$ python3 -q
>>> import numpy as np
>>> np.set_printoptions(precision=3, suppress=True, linewidth=160)
>>> mat = np.array([[1, 0, 0, 0, 0, 0, 0],
...     [0, 1, 0, 0, 0, 0, 0],
...     [2, -2, 1, 0, 0, 0, 0],
...     [-2, 1, 1, 1, 0, 0, 0],
...     [-3, 0, 3, 1, 1, 0, 0],
...     [-3, 3, 2, 1, -2, 1, 0],
...     [2, 0, -3, 2, 2, 3, 1]])
>>> [round(float(x), 3) for x in np.linalg.svd(mat, compute_uv=False)[:3]]
[7.627, 4.796, 3.302]
>>> x0 = np.array([5, 3, 2, 6, 3, 9, 1])
>>> target = mat @ x0
>>> b, lr = np.zeros(7), 1 / np.linalg.norm(mat, 2) ** 2
>>> for i in range(20):
...     b -= lr * mat.T @ (mat @ b - target)
...     if i % 5 == 0: print(i, round(np.linalg.norm(mat @ b - target), 3))
... 
0 30.504
5 10.479
10 6.976
15 5.033
>>> round(np.linalg.cond(mat), 3)
np.float64(666.607)
>>> x0 = np.array([2, 1, 3, -1, 3, -3, 2])
>>> h = np.maximum(mat @ x0, 0)
>>> h
array([2, 1, 5, 0, 5, 0, 0])
>>> mat.T @ h
array([-3, -9, 20,  5,  5,  0,  0])
>>> mat * (h > 1e-9)[:, None]
array([[ 1,  0,  0,  0,  0,  0,  0],
       [ 0,  1,  0,  0,  0,  0,  0],
       [ 2, -2,  1,  0,  0,  0,  0],
       [ 0,  0,  0,  0,  0,  0,  0],
       [-3,  0,  3,  1,  1,  0,  0],
       [ 0,  0,  0,  0,  0,  0,  0],
       [ 0,  0,  0,  0,  0,  0,  0]])
>>> np.maximum(mat @ x0, 0) - np.maximum(-mat @ x0, 0)
array([ 2,  1,  5, -1,  5, -7, -8])
>>> np.tanh(mat @ x0)
array([ 0.964,  0.762,  1.   , -0.762,  1.   , -1.   , -1.   ])
>>> np.sort(np.linalg.eigvals(mat))
array([1., 1., 1., 1., 1., 1., 1.])
>>> mat @ mat
array([[  1,   0,   0,   0,   0,   0,   0],
       [  0,   1,   0,   0,   0,   0,   0],
       [  4,  -4,   1,   0,   0,   0,   0],
       [ -2,   0,   2,   1,   0,   0,   0],
       [ -2,  -5,   7,   2,   1,   0,   0],
       [  2,   3,  -1,   0,  -4,   1,   0],
       [-21,  17,   8,   9,  -2,   6,   1]])
>>> [int(np.linalg.matrix_rank(np.linalg.matrix_power(mat, p))) for p in range(1, 8)]
[7, 7, 7, 7, 7, 7, 7]
>>> theta = np.radians(120)
>>> r_ = np.eye(7)
>>> r_[3, 3] = r_[6, 6] = np.cos(theta)
>>> r_[3, 6], r_[6, 3] = -np.sin(theta), np.sin(theta)
>>> r_
array([[ 1.   ,  0.   ,  0.   ,  0.   ,  0.   ,  0.   ,  0.   ],
       [ 0.   ,  1.   ,  0.   ,  0.   ,  0.   ,  0.   ,  0.   ],
       [ 0.   ,  0.   ,  1.   ,  0.   ,  0.   ,  0.   ,  0.   ],
       [ 0.   ,  0.   ,  0.   , -0.5  ,  0.   ,  0.   , -0.866],
       [ 0.   ,  0.   ,  0.   ,  0.   ,  1.   ,  0.   ,  0.   ],
       [ 0.   ,  0.   ,  0.   ,  0.   ,  0.   ,  1.   ,  0.   ],
       [ 0.   ,  0.   ,  0.   ,  0.866,  0.   ,  0.   , -0.5  ]])
>>> B = mat @ r_.T
>>> np.linalg.svd(mat, compute_uv=False), np.linalg.svd(B, compute_uv=False)
(array([7.627, 4.796, 3.302, 2.027, 0.777, 0.46 , 0.011]), array([7.627, 4.796, 3.302, 2.027, 0.777, 0.46 , 0.011]))
>>> np.allclose(mat @ mat.T, B @ B.T)
True
>>> np.allclose(np.linalg.norm(mat, axis=1), np.linalg.norm(B, axis=1))
True
>>> feats = np.abs(np.array([[2, 2, 1, 0, 1, 0, 0, 2, 1, 1, 1, 0],
...     [0, 2, 2, 1, 2, 1, 1, 0, 2, 1, 0, 2],
...     [0, 0, 1, 1, 1, 2, 2, 0, 1, 1, 2, 2],
...     [2, 2, 1, 0, 1, 0, 2, 1, 2, 2, 2, 2],
...     [0, 2, 2, 2, 1, 1, 2, 1, 2, 1, 0, 1],
...     [0, 2, 2, 1, 2, 0, 1, 0, 2, 1, 0, 2],
...     [0, 2, 0, 1, 2, 2, 2, 0, 1, 0, 2, 0],
...     [0, 1, 2, 1, 0, 1, 1, 2, 1, 2, 0, 2],
...     [1, 2, 1, 0, 1, 0, 0, 1, 0, 2, 2, 2],
...     [0, 1, 2, 2, 1, 2, 2, 2, 2, 0, 0, 2],
...     [1, 1, 0, 2, 0, 2, 1, 0, 0, 2, 2, 1],
...     [1, 1, 2, 2, 1, 2, 1, 2, 2, 0, 1, 2]])) + np.eye(12)
>>> feats = feats / feats.sum(axis=1, keepdims=True)
>>> feats
array([[0.25 , 0.167, 0.083, 0.   , 0.083, 0.   , 0.   , 0.167, 0.083, 0.083, 0.083, 0.   ],
       [0.   , 0.2  , 0.133, 0.067, 0.133, 0.067, 0.067, 0.   , 0.133, 0.067, 0.   , 0.133],
       [0.   , 0.   , 0.143, 0.071, 0.071, 0.143, 0.143, 0.   , 0.071, 0.071, 0.143, 0.143],
       [0.111, 0.111, 0.056, 0.056, 0.056, 0.   , 0.111, 0.056, 0.111, 0.111, 0.111, 0.111],
       [0.   , 0.125, 0.125, 0.125, 0.125, 0.062, 0.125, 0.062, 0.125, 0.062, 0.   , 0.062],
       [0.   , 0.143, 0.143, 0.071, 0.143, 0.071, 0.071, 0.   , 0.143, 0.071, 0.   , 0.143],
       [0.   , 0.154, 0.   , 0.077, 0.154, 0.154, 0.231, 0.   , 0.077, 0.   , 0.154, 0.   ],
       [0.   , 0.071, 0.143, 0.071, 0.   , 0.071, 0.071, 0.214, 0.071, 0.143, 0.   , 0.143],
       [0.077, 0.154, 0.077, 0.   , 0.077, 0.   , 0.   , 0.077, 0.077, 0.154, 0.154, 0.154],
       [0.   , 0.059, 0.118, 0.118, 0.059, 0.118, 0.118, 0.118, 0.118, 0.059, 0.   , 0.118],
       [0.077, 0.077, 0.   , 0.154, 0.   , 0.154, 0.077, 0.   , 0.   , 0.154, 0.231, 0.077],
       [0.056, 0.056, 0.111, 0.111, 0.056, 0.111, 0.056, 0.111, 0.111, 0.   , 0.056, 0.167]])
>>> # a transition matrix
>>> B = feats / np.linalg.norm(feats, axis=1, keepdims=True)
>>> C2 = B @ B.T
>>> np.linalg.norm(B, axis=1)
array([1., 1., 1., 1., 1., 1., 1., 1., 1., 1., 1., 1.])
>>> np.argwhere(np.triu(np.abs(C2) > 0.95, 1))
array([[1, 5]])
>>> (C2 - 2 * np.eye(12)).round(6).argmax(axis=1)
array([ 3,  5,  9,  8,  5,  1,  4,  9,  3, 11,  2,  9])
>>> (np.abs(C2) > 0.9).astype(int)
array([[1, 0, 0, 0, 0, 0, 0, 0, 0, 0, 0, 0],
       [0, 1, 0, 0, 1, 1, 0, 0, 0, 0, 0, 0],
       [0, 0, 1, 0, 0, 0, 0, 0, 0, 0, 0, 0],
       [0, 0, 0, 1, 0, 0, 0, 0, 0, 0, 0, 0],
       [0, 1, 0, 0, 1, 1, 0, 0, 0, 1, 0, 0],
       [0, 1, 0, 0, 1, 1, 0, 0, 0, 0, 0, 0],
       [0, 0, 0, 0, 0, 0, 1, 0, 0, 0, 0, 0],
       [0, 0, 0, 0, 0, 0, 0, 1, 0, 0, 0, 0],
       [0, 0, 0, 0, 0, 0, 0, 0, 1, 0, 0, 0],
       [0, 0, 0, 0, 1, 0, 0, 0, 0, 1, 0, 1],
       [0, 0, 0, 0, 0, 0, 0, 0, 0, 0, 1, 0],
       [0, 0, 0, 0, 0, 0, 0, 0, 0, 1, 0, 1]])
